$ python -q
>>> import numpy as np
>>> np.set_printoptions(precision=2, suppress=True, linewidth=140, floatmode="fixed")
>>> rd = lambda a: np.round(a, 2) + 0
>>> mat = np.loadtxt("a.csv", delimiter=",")
>>> mat
array([[0.00, 0.00, 0.00, 1.00],
       [1.00, 0.00, 0.00, 0.00],
       [0.00, 0.00, 1.00, 0.00],
       [0.00, 1.00, 0.00, 0.00]])
>>> # splits into 2 blocks
>>> vec = np.array([5, 5, 3, 3])
>>> [p for p in range(1, 25) if np.allclose(np.linalg.matrix_power(mat, p), np.eye(4))]
[3, 6, 9, 12, 15, 18, 21, 24]
>>> A = np.load("run8.npy")
>>> A
array([[1.10, 0.00, 2.00],
       [1.00, 0.10, 1.00],
       [1.00, 0.00, 2.10]])
>>> Y = mat / np.linalg.norm(mat, axis=1, keepdims=True)
>>> C2 = Y @ Y.T
>>> np.degrees(np.arccos(np.clip(C2[1, 0], -1, 1)))
np.float64(90.0)
>>> C2[1]
array([0.00, 1.00, 0.00, 0.00])
>>> Y = np.array([[0, 2, 0], [0, 1, 2], [1, 1, 1]])
>>> np.vstack([A, Y.T]).shape
(6, 3)
>>> np.einsum("ik,kj->ij", A, Y)
array([[2.00, 4.20, 2.00],
       [1.00, 3.10, 1.20],
       [2.10, 4.10, 2.10]])
>>> A @ Y
array([[2.00, 4.20, 2.00],
       [1.00, 3.10, 1.20],
       [2.10, 4.10, 2.10]])
>>> f = np.array([-3, 9, -3])
>>> Y = A + np.outer(f, np.eye(3)[2])
>>> rd(np.linalg.det(Y) / np.linalg.det(A)), rd(1 + np.linalg.solve(A, f)[2])
(np.float64(0.03), np.float64(0.03))
>>> np.linalg.matrix_rank(np.linalg.inv(Y) - np.linalg.inv(A), tol=1e-8)
np.int64(1)
>>> np.linalg.matrix_rank(Y - A)
np.int64(1)
>>> q = A.astype(float).copy()
>>> for j in range(3):
...     q[:, j] -= q[:, :j] @ (q[:, :j].T @ q[:, j])
...     q[:, j] /= np.linalg.norm(q[:, j])
... 
>>> rd(q.T @ A)
array([[ 1.79,  0.06,  2.96],
       [ 0.00,  0.08, -0.78],
       [ 0.00,  0.00,  0.21]])
>>> rd(q.T @ q)
array([[1.00, 0.00, 0.00],
       [0.00, 1.00, 0.00],
       [0.00, 0.00, 1.00]])
>>> arr = np.loadtxt("w.csv", delimiter=",")
>>> arr
array([[0.00, 1.00, 2.00],
       [2.00, 0.00, 1.00],
       [0.00, 2.00, 1.00],
       [6.00, 1.00, 5.00]])
>>> # row 3 is much longer than the rest
>>> proj = arr @ np.linalg.solve(arr.T @ arr, arr.T)
>>> rd((np.eye(4) - proj) @ arr)
array([[0.00, 0.00, 0.00],
       [0.00, 0.00, 0.00],
       [0.00, 0.00, 0.00],
       [0.00, 0.00, 0.00]])
>>> rd(proj @ arr[:, 0])
array([0.00, 2.00, 0.00, 6.00])
>>> rd(np.linalg.eigvalsh(proj))
array([0.00, 1.00, 1.00, 1.00])
